% python3 -q
>>> import numpy as np
>>> np.set_printoptions(precision=2, suppress=True, linewidth=160, legacy="1.25")
>>> tidy = lambda a: np.round(a, 2) + 0
>>> m1 = np.loadtxt("test11.csv", delimiter=",")
>>> tidy(m1)
array([[ 1.87, -0.57,  3.3 ,  2.87],
       [ 2.57, -0.21,  4.36,  3.57],
       [ 2.01, -0.49,  3.52,  3.01],
       [ 0.79, -1.1 ,  1.69,  1.79],
       [-1.6 , -2.3 , -1.9 , -0.6 ],
       [ 0.2 , -1.4 ,  0.8 ,  1.2 ],
       [ 0.07, -1.46,  0.61,  1.07],
       [ 0.11, -1.45,  0.66,  1.11],
       [ 0.99, -1.01,  1.98,  1.99],
       [ 0.28, -1.36,  0.91,  1.28],
       [ 2.34, -0.33,  4.01,  3.34],
       [ 4.32,  0.66,  6.98,  5.32],
       [-2.13, -2.56, -2.69, -1.13],
       [-2.7 , -2.85, -3.55, -1.7 ],
       [-0.21, -1.61,  0.18,  0.79],
       [ 1.02, -0.99,  2.03,  2.02],
       [ 0.66, -1.17,  1.49,  1.66],
       [ 1.56, -0.72,  2.84,  2.56],
       [ 2.52, -0.24,  4.28,  3.52],
       [ 1.75, -0.62,  3.13,  2.75],
       [-1.3 , -2.15, -1.45, -0.3 ],
       [-0.55, -1.78, -0.33,  0.45],
       [ 0.68, -1.16,  1.52,  1.68],
       [-1.77, -2.39, -2.16, -0.77],
       [ 4.08,  0.54,  6.62,  5.08],
       [ 1.55, -0.72,  2.83,  2.55],
       [ 3.79,  0.39,  6.18,  4.79],
       [ 3.15,  0.08,  5.23,  4.15],
       [ 4.8 ,  0.9 ,  7.7 ,  5.8 ],
       [ 0.35, -1.33,  1.02,  1.35],
       [ 3.15,  0.08,  5.23,  4.15],
       [ 1.54, -0.73,  2.8 ,  2.54],
       [ 1.9 , -0.55,  3.35,  2.9 ],
       [-0.7 , -1.85, -0.55,  0.3 ],
       [ 2.33, -0.34,  3.99,  3.33]])
>>> left, sig, Vt = np.linalg.svd(m1)
>>> np.argmax(sig[:-1] / (sig[1:] + 1e-6)) + 1
2
>>> B = left[:, :2] @ np.diag(sig[:2]) @ Vt[:2]
>>> tidy(np.linalg.norm(m1 - B, 2)), tidy(sig[2])
(0.0, 0.0)
>>> tidy(np.linalg.norm(m1 - B) / np.linalg.norm(m1))
0.0
>>> tidy(np.abs(m1 - B).max())
0.0
>>> d = np.linalg.norm(m1[:, None] - m1[None], axis=-1)
>>> tidy(d[:5, :5])
array([[0.  , 1.49, 0.3 , 2.28, 7.36],
       [1.49, 0.  , 1.19, 3.77, 8.85],
       [0.3 , 1.19, 0.  , 2.59, 7.66],
       [2.28, 3.77, 2.59, 0.  , 5.07],
       [7.36, 8.85, 7.66, 5.07, 0.  ]])
>>> np.unravel_index(d.round(6).argmax(), d.shape)
(13, 28)
>>> d.shape
(35, 35)
>>> (d + 1e9 * np.eye(35)).round(6).argmin(axis=1)
array([32, 18, 32, 22, 23,  9,  7,  6, 15, 29, 34, 24, 23, 12,  6,  8, 22, 25,  1,  0,  4, 33, 16,  4, 11, 17, 24, 30, 11,  9, 27, 25,  0, 21, 10])
>>> np.flatnonzero(d[22] < d.mean() / 2)
array([ 3,  5,  6,  7,  8,  9, 14, 15, 16, 17, 22, 25, 29, 31])
>>> try:
...     np.linalg.inv(m1)
... except np.linalg.LinAlgError as e:
...     print(e)
... 
Last 2 dimensions of the array must be square
>>> np.linalg.lstsq(m1[:-1].T, m1[-1])[2]
2
>>> np.allclose(m1[:-1].T @ np.linalg.lstsq(m1[:-1].T, m1[-1])[0], m1[-1])
True
>>> tidy(m1 @ np.linalg.pinv(m1) @ m1)
array([[ 1.87, -0.57,  3.3 ,  2.87],
       [ 2.57, -0.21,  4.36,  3.57],
       [ 2.01, -0.49,  3.52,  3.01],
       [ 0.79, -1.1 ,  1.69,  1.79],
       [-1.6 , -2.3 , -1.9 , -0.6 ],
       [ 0.2 , -1.4 ,  0.8 ,  1.2 ],
       [ 0.07, -1.46,  0.61,  1.07],
       [ 0.11, -1.45,  0.66,  1.11],
       [ 0.99, -1.01,  1.98,  1.99],
       [ 0.28, -1.36,  0.91,  1.28],
       [ 2.34, -0.33,  4.01,  3.34],
       [ 4.32,  0.66,  6.98,  5.32],
       [-2.13, -2.56, -2.69, -1.13],
       [-2.7 , -2.85, -3.55, -1.7 ],
       [-0.21, -1.61,  0.18,  0.79],
       [ 1.02, -0.99,  2.03,  2.02],
       [ 0.66, -1.17,  1.49,  1.66],
       [ 1.56, -0.72,  2.84,  2.56],
       [ 2.52, -0.24,  4.28,  3.52],
       [ 1.75, -0.62,  3.13,  2.75],
       [-1.3 , -2.15, -1.45, -0.3 ],
       [-0.55, -1.78, -0.33,  0.45],
       [ 0.68, -1.16,  1.52,  1.68],
       [-1.77, -2.39, -2.16, -0.77],
       [ 4.08,  0.54,  6.62,  5.08],
       [ 1.55, -0.72,  2.83,  2.55],
       [ 3.79,  0.39,  6.18,  4.79],
       [ 3.15,  0.08,  5.23,  4.15],
       [ 4.8 ,  0.9 ,  7.7 ,  5.8 ],
       [ 0.35, -1.33,  1.02,  1.35],
       [ 3.15,  0.08,  5.23,  4.15],
       [ 1.54, -0.73,  2.8 ,  2.54],
       [ 1.9 , -0.55,  3.35,  2.9 ],
       [-0.7 , -1.85, -0.55,  0.3 ],
       [ 2.33, -0.34,  3.99,  3.33]])
>>> np.unique(m1.round(6), axis=0).shape
(35, 4)
>>> np.abs(np.diag(np.linalg.qr(m1)[1])) > 1e-9
array([ True,  True, False, False])
>>> Z = m1[[3, 0]].astype(float)
>>> for _ in range(3):
...     z = np.linalg.norm(m1[:, None] - Z, axis=-1).argmin(axis=1)
...     Z = np.array([m1[z == j].mean(axis=0) for j in range(2)])
... 
>>> z
array([1, 1, 1, 0, 0, 0, 0, 0, 0, 0, 1, 1, 0, 0, 0, 0, 0, 1, 1, 1, 0, 0, 0, 0, 1, 1, 1, 1, 1, 0, 1, 1, 1, 0, 1])
>>> tidy(Z[1] - Z[0])
array([2.98, 1.49, 4.48, 2.98])
>>> tidy(Z)
array([[-0.32, -1.66,  0.02,  0.68],
       [ 2.66, -0.17,  4.49,  3.66]])
>>> np.abs(Z[1] - Z[0]).argmax()
2
>>> M = np.load("x.npy")
>>> M
array([[ 0,  0,  3,  0],
       [ 0,  2,  0,  0],
       [ 0, -1,  0,  0],
       [ 0,  0, -3,  0],
       [ 0,  0,  0,  0]])
>>> vec = np.array([2, -3, 3, -3])
>>> (M * vec).sum(axis=1)
array([ 9, -6,  3, -9,  0])
>>> (M @ vec).argmax()
0
>>> np.einsum("ij,j->i", M, vec)
array([ 9, -6,  3, -9,  0])
>>> M @ vec
array([ 9, -6,  3, -9,  0])
>>> M @ np.eye(4)[3]
array([0., 0., 0., 0., 0.])
>>> def softmax(z):
...     e = np.exp(z - z.max(axis=-1, keepdims=True))
...     return e / e.sum(axis=-1, keepdims=True)
... 
>>> tidy(softmax(M[3]))
array([0.33, 0.33, 0.02, 0.33])
>>> tidy(softmax(10 * M[3]))
array([0.33, 0.33, 0.  , 0.33])
>>> scores = M @ M.T / np.sqrt(4)
>>> tidy(softmax(scores)[3] @ M)
array([ 0.  ,  0.01, -2.9 ,  0.  ])
>>> tidy(softmax(scores))
array([[0.97, 0.01, 0.01, 0.  , 0.01],
       [0.09, 0.69, 0.03, 0.09, 0.09],
       [0.2 , 0.07, 0.33, 0.2 , 0.2 ],
       [0.  , 0.01, 0.01, 0.97, 0.01],
       [0.2 , 0.2 , 0.2 , 0.2 , 0.2 ]])
>>> M @ M.T
array([[ 9,  0,  0, -9,  0],
       [ 0,  4, -2,  0,  0],
       [ 0, -2,  1,  0,  0],
       [-9,  0,  0,  9,  0],
       [ 0,  0,  0,  0,  0]])
>>> M.T @ M
array([[ 0,  0,  0,  0],
       [ 0,  5,  0,  0],
       [ 0,  0, 18,  0],
       [ 0,  0,  0,  0]])
>>> tidy(np.linalg.pinv(M))
array([[ 0.  ,  0.  ,  0.  ,  0.  ,  0.  ],
       [ 0.  ,  0.4 , -0.2 ,  0.  ,  0.  ],
       [ 0.17,  0.  ,  0.  , -0.17,  0.  ],
       [ 0.  ,  0.  ,  0.  ,  0.  ,  0.  ]])
>>> F = np.loadtxt("run5.csv", delimiter=",")
>>> F
array([[10., 13.,  7.,  4.],
       [ 0.,  0.,  0.,  0.],
       [ 6., 11.,  5.,  0.],
       [ 0.,  0.,  0.,  0.],
       [ 0.,  0.,  0.,  8.],
       [ 6., 11.,  5.,  0.],
       [ 6.,  4.,  2.,  8.],
       [ 3.,  0.,  0.,  8.],
       [ 1.,  5.,  1.,  0.],
       [ 7.,  8.,  4.,  4.],
       [ 9.,  9.,  5.,  8.],
       [ 3.,  6.,  2.,  0.],
       [ 6.,  4.,  2.,  8.],
       [ 0.,  0.,  0.,  0.],
       [ 0.,  0.,  0.,  0.],
       [ 2.,  2.,  0.,  0.],
       [12., 14.,  8.,  8.],
       [ 4., 10.,  4.,  0.],
       [ 0.,  0.,  0.,  0.],
       [ 0.,  0.,  0.,  0.],
       [ 0.,  0.,  0.,  8.],
       [ 6., 11.,  5.,  0.],
       [ 2.,  2.,  0.,  0.]])
>>> d = np.linalg.norm(F[:, None] - F[None], axis=-1)
>>> np.linalg.matrix_rank(d ** 2)
6
>>> tidy(np.linalg.norm(F - F.mean(axis=0), axis=1))
array([11.54,  6.95,  7.75,  6.95,  8.24,  7.75,  5.8 ,  7.43,  4.  ,  5.16,  9.06,  3.1 ,  5.8 ,  6.95,  6.95,  4.77, 14.72,  6.2 ,  6.95,  6.95,  8.24,
        7.75,  4.77])
>>> tidy(d[20])
array([18.28,  8.  , 15.68,  8.  ,  0.  , 15.68,  7.48,  3.  ,  9.54, 12.04, 13.67, 10.63,  7.48,  8.  ,  8.  ,  8.49, 20.1 , 14.  ,  8.  ,  8.  ,  0.  ,
       15.68,  8.49])
>>> (d + 1e9 * np.eye(23)).round(6).argmin(axis=1)
array([16,  3,  5,  1, 20,  2, 12,  4, 11, 10,  9,  8,  6,  1,  1, 22,  0,  2,  1,  1,  4,  2, 15])
>>> d.mean(axis=1).argmax()
16
>>> tidy(d[:5, :5])
array([[ 0.  , 18.28,  6.32, 18.28, 18.28],
       [18.28,  0.  , 13.49,  0.  ,  8.  ],
       [ 6.32, 13.49,  0.  , 13.49, 15.68],
       [18.28,  0.  , 13.49,  0.  ,  8.  ],
       [18.28,  8.  , 15.68,  8.  ,  0.  ]])
>>> d.shape
(23, 23)
>>> np.flatnonzero(d[20] < d.mean() / 2)
array([ 4,  7, 20])
